% python3 -q
>>> import numpy as np
>>> from numpy import linalg as LA
>>> np.set_printoptions(precision=2, suppress=True, linewidth=160, floatmode="fixed")
>>> K = np.array([[4.0, 1.0, 0.0, 0.0, 0.0, 0.0, 0.0],
...     [0.0, 4.0, 1.0, 0.0, 0.0, 0.0, 0.0],
...     [0.0, 0.0, 4.0, 1.0, 0.0, 0.0, 0.0],
...     [0.0, 0.0, 0.0, 4.0, 1.0, 0.0, 0.0],
...     [0.0, 0.0, 0.0, 0.0, 4.0, 1.0, 0.0],
...     [0.0, 0.0, 0.0, 0.0, 0.0, 4.0, 1.0],
...     [0.0, 0.0, 0.0, 0.0, 0.0, 0.0, 4.0]])
>>> np.trace(K)
np.float64(28.0)
>>> (K + K.T) / 2
array([[4.00, 0.50, 0.00, 0.00, 0.00, 0.00, 0.00],
       [0.50, 4.00, 0.50, 0.00, 0.00, 0.00, 0.00],
       [0.00, 0.50, 4.00, 0.50, 0.00, 0.00, 0.00],
       [0.00, 0.00, 0.50, 4.00, 0.50, 0.00, 0.00],
       [0.00, 0.00, 0.00, 0.50, 4.00, 0.50, 0.00],
       [0.00, 0.00, 0.00, 0.00, 0.50, 4.00, 0.50],
       [0.00, 0.00, 0.00, 0.00, 0.00, 0.50, 4.00]])
>>> np.sort(np.abs(LA.eigvals(K)))
array([4.00, 4.00, 4.00, 4.00, 4.00, 4.00, 4.00])
>>> round(float(LA.det(K)), 2)
16384.0
>>> K @ K
array([[16.00,  8.00,  1.00,  0.00,  0.00,  0.00,  0.00],
       [ 0.00, 16.00,  8.00,  1.00,  0.00,  0.00,  0.00],
       [ 0.00,  0.00, 16.00,  8.00,  1.00,  0.00,  0.00],
       [ 0.00,  0.00,  0.00, 16.00,  8.00,  1.00,  0.00],
       [ 0.00,  0.00,  0.00,  0.00, 16.00,  8.00,  1.00],
       [ 0.00,  0.00,  0.00,  0.00,  0.00, 16.00,  8.00],
       [ 0.00,  0.00,  0.00,  0.00,  0.00,  0.00, 16.00]])
